>>> import numpy as np
>>> np.set_printoptions(precision=2, suppress=True, linewidth=120, floatmode="fixed")
>>> q, _ = np.linalg.qr(np.array([[0.6, -0.4], [-0.5, 0.5], [-0.9, 0.5]]))
>>> m1 = q @ q.T
>>> m1
array([[ 0.25, -0.22, -0.37],
       [-0.22,  0.93, -0.11],
       [-0.37, -0.11,  0.81]])
>>> np.argsort(-np.linalg.norm(m1, axis=0).round(6), kind="stable")[:3]
array([1, 2, 0])
>>> [round(float(x), 2) for x in np.linalg.svd(m1, compute_uv=False)[:3]]
[1.0, 1.0, 0.0]
>>> np.linalg.matrix_rank(m1, rtol=0.1)
np.int64(2)
>>> np.linalg.cond(m1) > 100
np.True_
>>> r = np.linalg.matrix_rank(m1)
>>> print(r)
2
>>> ns = np.linalg.svd(m1)[2][r:].T
>>> [int(np.linalg.matrix_rank(m1[:, :j + 1])) for j in range(3)]
[1, 2, 2]
>>> print(np.linalg.matrix_rank(m1.T @ m1), np.linalg.matrix_rank(m1 @ m1.T))
2 2
>>> [int(np.linalg.matrix_rank(np.delete(m1, i, axis=0))) for i in range(3)]
[2, 2, 2]
>>> f = np.array([-2, 2, -3])
>>> np.polyval(f, m1[0])
array([-2.62, -3.55, -4.02])
>>> np.array([np.convolve(row, f, "same") for row in m1])
array([[ 0.96, -0.46, -0.07],
       [-2.31,  2.76, -3.02],
       [-0.52, -0.73,  1.96]])
>>> X = np.load("mat.npy")
>>> X
array([[-0.39,  0.34, -0.65,  0.56],
       [-0.28, -0.16,  0.67,  0.67],
       [ 0.83, -0.20, -0.19,  0.48],
       [ 0.28,  0.91,  0.32,  0.01]])
>>> x = np.array([3, -2, 2, -1])
>>> np.round(np.linalg.norm(x), 2), round(np.linalg.norm(X @ x), 2)
(np.float64(4.24), np.float64(4.24))
>>> np.sort(np.abs(np.degrees(np.angle(np.linalg.eigvals(X)))))
array([  0.00, 111.12, 111.12, 180.00])
>>> np.round(np.linalg.det(X), 2)
np.float64(-1.0)
>>> print(np.linalg.inv(X))
[[-0.39 -0.28  0.83  0.28]
 [ 0.34 -0.16 -0.20  0.91]
 [-0.65  0.67 -0.19  0.32]
 [ 0.56  0.67  0.48  0.01]]
>>> X.T @ (X @ x)
array([ 3.00, -2.00,  2.00, -1.00])
>>> 4 - np.linalg.matrix_rank(X - np.eye(4), tol=1e-8)
np.int64(1)
>>> [p for p in range(1, 25) if np.allclose(np.linalg.matrix_power(X, p), np.eye(4))]
[]
>>> T = np.stack([X, -2 * X, X[::-1]])
>>> print(np.linalg.det(T))
[ -1.00 -16.00  -1.00]
>>> T.sum(axis=0)
array([[ 0.67,  0.57,  0.97, -0.55],
       [ 1.11, -0.04, -0.85, -0.19],
       [-1.11,  0.04,  0.85,  0.19],
       [-0.67, -0.57, -0.97,  0.55]])
>>> np.linalg.matrix_rank(T.reshape(3, -1))
np.int64(2)
>>> f = np.array([0, 1, 0])
>>> np.polyval(f, X[0])
array([-0.39,  0.34, -0.65,  0.56])
>>> E, _ = np.linalg.qr(np.array([[-0.2, 0.6, 1.0, 0.3],
...     [0.3, -0.7, 1.2, 0.3],
...     [1.1, -0.3, -0.9, 1.5],
...     [-1.0, -0.2, -0.8, 0.3]]))
>>> E
array([[-0.13,  0.59,  0.45, -0.65],
       [ 0.20, -0.68,  0.68, -0.19],
       [ 0.72, -0.09, -0.44, -0.53],
       [-0.65, -0.42, -0.37, -0.51]])
>>> x = np.array([-3, 5, 5, -2])
>>> rhs = E @ x
>>> c, lr = np.zeros(4), 1 / np.linalg.norm(E, 2) ** 2
>>> for i in range(150):
...     c -= lr * E.T @ (E @ c - rhs)
...     if i % 50 == 0: print(i, round(np.linalg.norm(E @ c - rhs), 2))
... 
0 0.0
50 0.0
100 0.0
>>> round(np.linalg.cond(E), 2)
np.float64(1.0)
>>> c
array([-3.00,  5.00,  5.00, -2.00])
>>> x = np.array([2, 2, 0, 2])
>>> np.sort(np.abs(np.degrees(np.angle(np.linalg.eigvals(E)))))
array([  0.00, 151.65, 151.65, 180.00])
>>> round(np.linalg.det(E), 2)
np.float64(-1.0)
>>> np.linalg.svd(E, compute_uv=False)
array([1.00, 1.00, 1.00, 1.00])
>>> q, r_ = np.linalg.qr(E)
>>> round(abs(r_[0, 0]), 2), round(float(np.linalg.norm(E[:, 0])), 2)
(np.float64(1.0), 1.0)
>>> np.round(q.T @ q, 2) + 0
array([[1.00, 0.00, 0.00, 0.00],
       [0.00, 1.00, 0.00, 0.00],
       [0.00, 0.00, 1.00, 0.00],
       [0.00, 0.00, 0.00, 1.00]])
>>> print(np.trace(q @ q.T))
4.0
>>> np.abs(np.diag(r_))
array([1.00, 1.00, 1.00, 1.00])
>>> print(np.allclose(r_.T @ r_, E.T @ E))
True
>>> print(q.shape, r_.shape)
(4, 4) (4, 4)
>>> K = np.loadtxt("block3.csv", delimiter=",")
>>> K
array([[ 0.00,  1.00,  3.00, -1.00],
       [ 1.00,  0.00,  1.00,  3.00],
       [ 3.00,  1.00,  0.00,  1.00],
       [-1.00,  3.00,  1.00,  0.00]])
>>> x = np.array([4, 1, 2, 0])
>>> rhs = K @ x
>>> c, lr = np.zeros(4), 1 / np.linalg.norm(K, 2) ** 2
>>> for i in range(30):
...     c -= lr * K.T @ (K @ c - rhs)
...     if i % 5 == 0: print(i, round(np.linalg.norm(K @ c - rhs), 2))
... 
0 4.6
5 0.81
10 0.14
15 0.02
20 0.0
25 0.0
>>> round(np.linalg.cond(K), 2)
np.float64(1.84)
>>> mat = np.abs(np.array([[-4, -4], [1, 2]])) + np.eye(2)
>>> mat = mat / mat.sum(axis=1, keepdims=True)
>>> print(mat)
[[0.56 0.44]
 [0.25 0.75]]
>>> f = np.array([1, 2, 2, 0])
>>> B = E + np.outer(f, np.eye(4)[0])
>>> print(B)
[[ 0.87  0.59  0.45 -0.65]
 [ 2.20 -0.68  0.68 -0.19]
 [ 2.72 -0.09 -0.44 -0.53]
 [-0.65 -0.42 -0.37 -0.51]]
>>> print(round(float(np.linalg.det(B) / np.linalg.det(E)), 2), np.round(1 + np.linalg.solve(E, f)[0], 2))
2.7 2.7
>>> np.linalg.matrix_rank(np.linalg.inv(B) - np.linalg.inv(E), tol=1e-8)
np.int64(1)
>>> B = mat / np.linalg.norm(mat, axis=1, keepdims=True)
>>> G = B @ B.T
>>> print(G)
[[1.00 0.84]
 [0.84 1.00]]
>>> np.linalg.norm(B, axis=1)
array([1.00, 1.00])
>>> G[0]
array([1.00, 0.84])
>>> print(np.argwhere(np.triu(np.abs(G) > 0.95, 1)))
[]
>>> round(float(np.degrees(np.arccos(np.clip(G[0, 1], -1, 1)))), 2)
32.91
>>> (G - 2 * np.eye(2)).round(6).argmax(axis=1)
array([1, 0])
>>> rng = np.random.default_rng(663)
>>> B = mat + rng.integers(-2, 3, (2, 1)) @ rng.integers(-2, 3, (1, 2))
>>> B
array([[-3.44, -3.56],
       [ 4.25,  4.75]])
>>> np.abs(B - mat).sum(axis=1)
array([8.00, 8.00])
>>> np.linalg.matrix_rank(B - mat, tol=1e-8)
np.int64(1)
>>> Uu, s, Vh = np.linalg.svd(E, full_matrices=False)
>>> np.round(Uu.T @ E @ Vh.T, 2) + 0
array([[1.00, 0.00, 0.00, 0.00],
       [0.00, 1.00, 0.00, 0.00],
       [0.00, 0.00, 1.00, 0.00],
       [0.00, 0.00, 0.00, 1.00]])
>>> np.round(Vh @ Vh.T, 2) + 0
array([[1.00, 0.00, 0.00, 0.00],
       [0.00, 1.00, 0.00, 0.00],
       [0.00, 0.00, 1.00, 0.00],
       [0.00, 0.00, 0.00, 1.00]])
